$ python3 -q
>>> import numpy as np
>>> np.set_printoptions(suppress=True, linewidth=100)
>>> X = np.loadtxt("mat.csv", delimiter=",")
>>> X
array([[ 8., -8., -7., -7.],
       [-2.,  2.,  7.,  2.],
       [ 1., -1., -9.,  7.],
       [ 6., -6.,  3.,  7.]])
>>> np.unique(X.round(6), axis=0).shape
(4, 4)
>>> X @ X
array([[  31.,  -31.,  -70., -170.],
       [  -1.,    1.,  -29.,   81.],
       [  43.,  -43.,   88.,  -23.],
       [ 105., -105.,  -90.,   16.]])
>>> X.inv()
Traceback (most recent call last):
  File "<python-input-6>", line 1, in <module>
    X.inv()
    ^^^^^
AttributeError: 'numpy.ndarray' object has no attribute 'inv'
>>> np.allclose(X, X.T)
False
>>> rng = np.random.default_rng(338410)
>>> z = rng.permutation(4)
>>> z
array([1, 2, 3, 0])
>>> A2 = X[z][:, z]
>>> np.allclose(A2, X)
False
>>> A2
array([[ 2.,  7.,  2., -2.],
       [-1., -9.,  7.,  1.],
       [-6.,  3.,  7.,  6.],
       [-8., -7., -7.,  8.]])
>>> r = np.linalg.matrix_rank(A2)
>>> r
np.int64(3)
>>> N = np.linalg.svd(A2)[2][r:].T
>>> [int(np.linalg.matrix_rank(np.delete(A2, i, axis=0))) for i in range(4)]
[3, 3, 3, 3]
>>> np.round(N @ N.T, 3) + 0
array([[0.5, 0. , 0. , 0.5],
       [0. , 0. , 0. , 0. ],
       [0. , 0. , 0. , 0. ],
       [0.5, 0. , 0. , 0.5]])
>>> [int(np.linalg.matrix_rank(A2[:, :j + 1])) for j in range(4)]
[1, 2, 3, 3]
>>> [int(np.linalg.matrix_rank(A2[:i])) for i in range(1, len(A2) + 1)]
[1, 2, 3, 3]
>>> np.round(A2 @ N, 3) + 0
array([[0.],
       [0.],
       [0.],
       [0.]])
>>> N.shape
(4, 1)
>>> proj = np.triu(np.array([[0, 2, 4, 4], [4, 1, 0, 5], [3, 5, 4, 5], [0, 2, 2, 4]]), 1) + np.eye(4)
>>> A2 = proj @ X @ np.linalg.inv(proj)
>>> proj @ X - X @ proj
array([[ 24., -40., -42., 103.],
       [ 30., -26.,  23.,  -2.],
       [ 30., -32.,  11.,  81.],
       [  0., -12., -24.,  -9.]])
>>> np.trace(A2), np.trace(X)
(np.float64(8.0), np.float64(8.0))
>>> np.linalg.matrix_rank(A2)
np.int64(3)
>>> round(float(np.linalg.det(A2)), 3)
0.0
>>> z = rng.integers(0, 3, 3)
>>> K = np.array([[1, 2, 3], [0, 2, 1], [1, 3, 0]]) * (z[:, None] == z)
>>> K
array([[1, 2, 0],
       [0, 2, 0],
       [0, 0, 0]])
>>> np.round(np.linalg.det(X.T), 3)
np.float64(0.0)
>>> np.kron(np.eye(2, dtype=int), X)
array([[ 8., -8., -7., -7.,  0., -0., -0., -0.],
       [-2.,  2.,  7.,  2., -0.,  0.,  0.,  0.],
       [ 1., -1., -9.,  7.,  0., -0., -0.,  0.],
       [ 6., -6.,  3.,  7.,  0., -0.,  0.,  0.],
       [ 0., -0., -0., -0.,  8., -8., -7., -7.],
       [-0.,  0.,  0.,  0., -2.,  2.,  7.,  2.],
       [ 0., -0., -0.,  0.,  1., -1., -9.,  7.],
       [ 0., -0.,  0.,  0.,  6., -6.,  3.,  7.]])
>>> round(np.linalg.det(X[::-1]), 3)
np.float64(0.0)
>>> np.einsum("ii->", X)
np.float64(8.0)
>>> np.linalg.matrix_rank(K, rtol=0.1)
np.int64(2)
>>> np.linalg.cond(K) > 100
np.True_
>>> np.unique(K.round(6), axis=0).shape
(3, 3)
>>> round(np.trace(np.linalg.pinv(K) @ K), 3)
np.float64(2.0)
>>> np.linalg.lstsq(K[:-1].T, K[-1])[2]
np.int32(2)
>>> data = np.abs(np.array([[2, -1, 0, 1, 3, 1, -2],
...     [-3, -3, 0, -3, 3, -3, 2],
...     [-1, 3, 1, 1, -3, 3, -3],
...     [-1, -2, -2, 1, -3, 3, -2],
...     [-2, -1, -3, -3, 0, -1, -3],
...     [-3, -2, -2, 3, 0, 1, -2],
...     [2, -1, 1, 2, -3, -3, 0]])) + np.eye(7)
>>> data = data / data.sum(axis=1, keepdims=True)
>>> data.round(3)
array([[0.273, 0.091, 0.   , 0.091, 0.273, 0.091, 0.182],
       [0.167, 0.222, 0.   , 0.167, 0.167, 0.167, 0.111],
       [0.062, 0.188, 0.125, 0.062, 0.188, 0.188, 0.188],
       [0.067, 0.133, 0.133, 0.133, 0.2  , 0.2  , 0.133],
       [0.143, 0.071, 0.214, 0.214, 0.071, 0.071, 0.214],
       [0.214, 0.143, 0.143, 0.214, 0.   , 0.143, 0.143],
       [0.154, 0.077, 0.077, 0.154, 0.231, 0.231, 0.077]])
>>> np.round(np.sort(np.abs(np.linalg.eigvals(data)))[::-1], 3)
array([1.   , 0.257, 0.168, 0.168, 0.074, 0.029, 0.029])
>>> pr = np.eye(7)[0]
>>> for _ in range(3):
...     pr = pr @ data
...     print(pr.round(3))
... 
[0.273 0.091 0.    0.091 0.273 0.091 0.182]
[0.182 0.104 0.098 0.158 0.169 0.133 0.157]
[0.16  0.122 0.101 0.15  0.165 0.151 0.151]
>>> [round(float(x), 3) for x in np.linalg.svd(data, compute_uv=False)[:3]]
[1.01, 0.3, 0.228]
>>> np.linalg.matrix_rank(data, rtol=0.1)
np.int64(5)
>>> round(np.log10(np.linalg.cond(data)))
2
>>> U, sig, Vt = np.linalg.svd(data)
>>> sig.round(3)
array([1.01 , 0.3  , 0.228, 0.176, 0.142, 0.064, 0.004])
>>> A2 = U[:, :6] @ np.diag(sig[:6]) @ Vt[:6]
>>> np.linalg.matrix_rank(data, rtol=0.05)
np.int64(6)
>>> np.round(np.linalg.norm(data - A2, 2), 3), round(float(sig[6]), 3)
(np.float64(0.004), 0.004)
>>> A2 = np.linalg.inv(data)
>>> np.round(np.linalg.cond(data), 3)
np.float64(241.617)
>>> np.round(data @ A2, 3) + 0
array([[1., 0., 0., 0., 0., 0., 0.],
       [0., 1., 0., 0., 0., 0., 0.],
       [0., 0., 1., 0., 0., 0., 0.],
       [0., 0., 0., 1., 0., 0., 0.],
       [0., 0., 0., 0., 1., 0., 0.],
       [0., 0., 0., 0., 0., 1., 0.],
       [0., 0., 0., 0., 0., 0., 1.]])
>>> z = rng.permutation(7)
>>> z
array([2, 5, 0, 4, 6, 1, 3])
>>> A2 = data[z][:, z]
>>> round(float(np.trace(A2)), 3)
1.044
>>> A2.round(3)
array([[0.125, 0.188, 0.062, 0.188, 0.188, 0.188, 0.062],
       [0.143, 0.143, 0.214, 0.   , 0.143, 0.143, 0.214],
       [0.   , 0.091, 0.273, 0.273, 0.182, 0.091, 0.091],
       [0.214, 0.071, 0.143, 0.071, 0.214, 0.071, 0.214],
       [0.077, 0.231, 0.154, 0.231, 0.077, 0.077, 0.154],
       [0.   , 0.167, 0.167, 0.167, 0.111, 0.222, 0.167],
       [0.133, 0.2  , 0.067, 0.2  , 0.133, 0.133, 0.133]])
>>> np.round(np.diag(A2), 3)
array([0.125, 0.143, 0.273, 0.071, 0.077, 0.222, 0.133])
>>> round(np.linalg.det(A2), 3), round(float(np.linalg.det(data[z])), 3)
(np.float64(-0.0), -0.0)
>>> m1 = np.load("x.npy")
>>> m1
array([[3, 4, 0, 3, 3, 5, 5],
       [0, 2, 1, 1, 5, 0, 5],
       [0, 0, 5, 2, 3, 4, 2],
       [0, 0, 0, 0, 1, 5, 1],
       [0, 0, 0, 0, 1, 5, 2],
       [0, 0, 0, 0, 0, 5, 4],
       [0, 0, 0, 0, 0, 0, 2]])
>>> np.linalg.matrix_rank(m1 - m1[0, 0] * np.eye(7))
np.int64(6)
>>> U, sig, Vt = np.linalg.svd(m1)
>>> np.argmax(sig[:-1] / (sig[1:] + 1e-6)) + 1
np.int64(6)
>>> A2 = U[:, :6] @ np.diag(sig[:6]) @ Vt[:6]
>>> np.linalg.matrix_rank(A2)
np.int64(6)
>>> round(np.linalg.norm(m1 - A2, 2), 3), round(float(sig[6]), 3)
(np.float64(0.0), 0.0)
>>> A2.round(3) + 0
array([[3., 4., 0., 3., 3., 5., 5.],
       [0., 2., 1., 1., 5., 0., 5.],
       [0., 0., 5., 2., 3., 4., 2.],
       [0., 0., 0., 0., 1., 5., 1.],
       [0., 0., 0., 0., 1., 5., 2.],
       [0., 0., 0., 0., 0., 5., 4.],
       [0., 0., 0., 0., 0., 0., 2.]])
>>> round(np.abs(m1 - A2).max(), 3)
np.float64(0.0)
>>> feats = 3 * np.eye(3) + np.ones((3, 3))
>>> feats
array([[4., 1., 1.],
       [1., 4., 1.],
       [1., 1., 4.]])
>>> Lm = np.linalg.cholesky(feats)
>>> Lm.round(3)
array([[2.   , 0.   , 0.   ],
       [0.5  , 1.936, 0.   ],
       [0.5  , 0.387, 1.897]])
>>> assert Lm == Lm.T
Traceback (most recent call last):
  File "<python-input-79>", line 1, in <module>
    assert Lm == Lm.T
           ^^^^^^^^^^
ValueError: The truth value of an array with more than one element is ambiguous. Use a.any() or a.all()
>>> round(float(np.abs(np.linalg.eigvals(Lm)).max()), 3)
2.0
>>> np.round((Lm - Lm.T) / 2, 3)
array([[ 0.   , -0.25 , -0.25 ],
       [ 0.25 ,  0.   , -0.194],
       [ 0.25 ,  0.194,  0.   ]])
>>> np.allclose(Lm, Lm.T)
False
>>> np.linalg.determinant(Lm)
Traceback (most recent call last):
  File "<python-input-83>", line 1, in <module>
    np.linalg.determinant(Lm)
    ^^^^^^^^^^^^^^^^^^^^^
AttributeError: module 'numpy.linalg' has no attribute 'determinant'
>>> u = np.array([0, -2, 2, 1, 3, 3, 3])
>>> A2 = data + np.outer(u, np.eye(7)[2])
>>> np.linalg.matrix_rank(np.linalg.inv(A2) - np.linalg.inv(data), tol=1e-8)
np.int64(1)
>>> np.linalg.matrix_rank(A2 - data)
np.int64(1)
>>> round(float(np.linalg.det(A2) / np.linalg.det(data)), 3), round(1 + np.linalg.solve(data, u)[2], 3)
(-97.0, np.float64(-97.0))
>>> A2.round(3)
array([[ 0.273,  0.091,  0.   ,  0.091,  0.273,  0.091,  0.182],
       [ 0.167,  0.222, -2.   ,  0.167,  0.167,  0.167,  0.111],
       [ 0.062,  0.188,  2.125,  0.062,  0.188,  0.188,  0.188],
       [ 0.067,  0.133,  1.133,  0.133,  0.2  ,  0.2  ,  0.133],
       [ 0.143,  0.071,  3.214,  0.214,  0.071,  0.071,  0.214],
       [ 0.214,  0.143,  3.143,  0.214,  0.   ,  0.143,  0.143],
       [ 0.154,  0.077,  3.077,  0.154,  0.231,  0.231,  0.077]])
>>> feats @ (-1.0) ** np.arange(3)
array([ 4., -2.,  4.])
>>> (feats @ feats)[0]
array([18.,  9.,  9.])
>>> np.sort(np.abs(np.fft.fft(feats[0]))), np.round(np.sort(np.linalg.svd(feats, compute_uv=False)), 3)
(array([3., 3., 6.]), array([3., 3., 6.]))
>>> feats @ np.ones(3)
array([6., 6., 6.])
>>> A = np.loadtxt("block11.csv", delimiter=",")
>>> A.round(3)
array([[-10.302,   1.667,  -2.226, -25.734,  -6.762],
       [ -8.452,   1.358,  -2.379, -21.605,  -5.242],
       [ -7.088,   1.052,  -2.511, -18.558,  -4.178],
       [ -6.559,   0.912,  -2.565, -17.376,  -3.782],
       [ -1.493,  -1.313,  -2.973,  -5.756,  -0.82 ],
       [ -1.47 ,  -1.327,  -2.97 ,  -5.698,  -0.813],
       [ -0.804,  -1.708,  -2.733,  -3.894,  -0.665],
       [ -0.708,  -1.743,  -2.652,  -3.596,  -0.652],
       [ -0.271,  -1.454,  -1.709,  -1.825,  -0.537],
       [  0.166,   1.149,   1.086,   1.098,   0.529],
       [  0.269,   1.82 ,   1.681,   1.717,   0.867],
       [  0.864,   5.095,   4.366,   4.753,   2.722],
       [  4.737,  19.322,  14.591,  19.591,  12.782],
       [  8.733,  30.664,  22.145,  32.948,  21.976],
       [ 10.823,  36.069,  25.654,  39.654,  26.581],
       [ 11.96 ,  38.906,  27.478,  43.247,  29.043],
       [ 16.116,  48.829,  33.779,  56.158,  37.868],
       [ 17.005,  50.874,  35.066,  58.881,  39.724],
       [ 19.191,  55.816,  38.158,  65.534,  44.252]])
>>> blk = np.stack([A, 3 * A, A[::-1]])
>>> blk.shape
(3, 19, 5)
>>> np.linalg.matrix_rank(blk.reshape(3, -1))
np.int64(2)
>>> gram = np.cov(A, rowvar=False)
>>> np.round(A.std(axis=0), 3)
array([ 8.606, 20.469, 15.035, 28.275, 16.74 ])
>>> np.argwhere(np.triu(np.abs(np.corrcoef(A.T)) > 0.8, 1))
array([[0, 1],
       [0, 2],
       [0, 3],
       [0, 4],
       [1, 2],
       [1, 3],
       [1, 4],
       [2, 3],
       [2, 4],
       [3, 4]])
>>> np.round(np.linalg.eigvalsh(gram)[::-1], 3) + 0
array([1866.951,   30.263,    1.48 ,    0.   ,    0.   ])
>>> np.argsort(-A.std(axis=0).round(6), kind="stable")
array([3, 1, 4, 2, 0])
>>> np.round(np.median(A, axis=0), 3)
array([0.166, 1.667, 1.086, 1.098, 0.529])
>>> A2 = A / np.linalg.norm(A, axis=1, keepdims=True)
>>> gram = A2 @ A2.T
>>> np.round(np.linalg.norm(A2, axis=1), 3)
array([1., 1., 1., 1., 1., 1., 1., 1., 1., 1., 1., 1., 1., 1., 1., 1., 1., 1., 1.])
>>> Ac = A - A.mean(axis=0)
>>> U, sig, Vt = np.linalg.svd(Ac, full_matrices=False)
>>> np.round(Vt[0] * np.sign(Vt[0, np.abs(Vt[0]).argmax()]), 3)
array([0.2  , 0.479, 0.355, 0.668, 0.397])
>>> (np.sign(U[:, 0]) == np.sign(U[0, 0])).astype(int)
array([1, 1, 1, 1, 1, 1, 1, 1, 1, 1, 1, 1, 0, 0, 0, 0, 0, 0, 0])
>>> np.round(Ac.mean(axis=0), 3) + 0
array([0., 0., 0., 0., 0.])
>>> np.abs(Vt[0]).argmax()
np.int64(3)
>>> np.round(sig ** 2 / (sig ** 2).sum(), 3) + 0
array([0.983, 0.016, 0.001, 0.   , 0.   ])
>>> sig.round(3) + 0
array([183.317,  23.339,   5.162,   0.   ,   0.   ])
>>> np.abs(np.diag(np.linalg.qr(A)[1])) > 1e-9
array([ True,  True,  True, False, False])
>>> np.round(A @ np.linalg.pinv(A) @ A, 3)
array([[-10.302,   1.667,  -2.226, -25.734,  -6.762],
       [ -8.452,   1.358,  -2.379, -21.605,  -5.242],
       [ -7.088,   1.052,  -2.511, -18.558,  -4.178],
       [ -6.559,   0.912,  -2.565, -17.376,  -3.782],
       [ -1.493,  -1.313,  -2.973,  -5.756,  -0.82 ],
       [ -1.47 ,  -1.327,  -2.97 ,  -5.698,  -0.813],
       [ -0.804,  -1.708,  -2.733,  -3.894,  -0.665],
       [ -0.708,  -1.743,  -2.652,  -3.596,  -0.652],
       [ -0.271,  -1.454,  -1.709,  -1.825,  -0.537],
       [  0.166,   1.149,   1.086,   1.098,   0.529],
       [  0.269,   1.82 ,   1.681,   1.717,   0.867],
       [  0.864,   5.095,   4.366,   4.753,   2.722],
       [  4.737,  19.322,  14.591,  19.591,  12.782],
       [  8.733,  30.664,  22.145,  32.948,  21.976],
       [ 10.823,  36.069,  25.654,  39.654,  26.581],
       [ 11.96 ,  38.906,  27.478,  43.247,  29.043],
       [ 16.116,  48.829,  33.779,  56.158,  37.868],
       [ 17.005,  50.874,  35.066,  58.881,  39.724],
       [ 19.191,  55.816,  38.158,  65.534,  44.252]])
>>> np.unique(A.round(6), axis=0).shape
(19, 5)
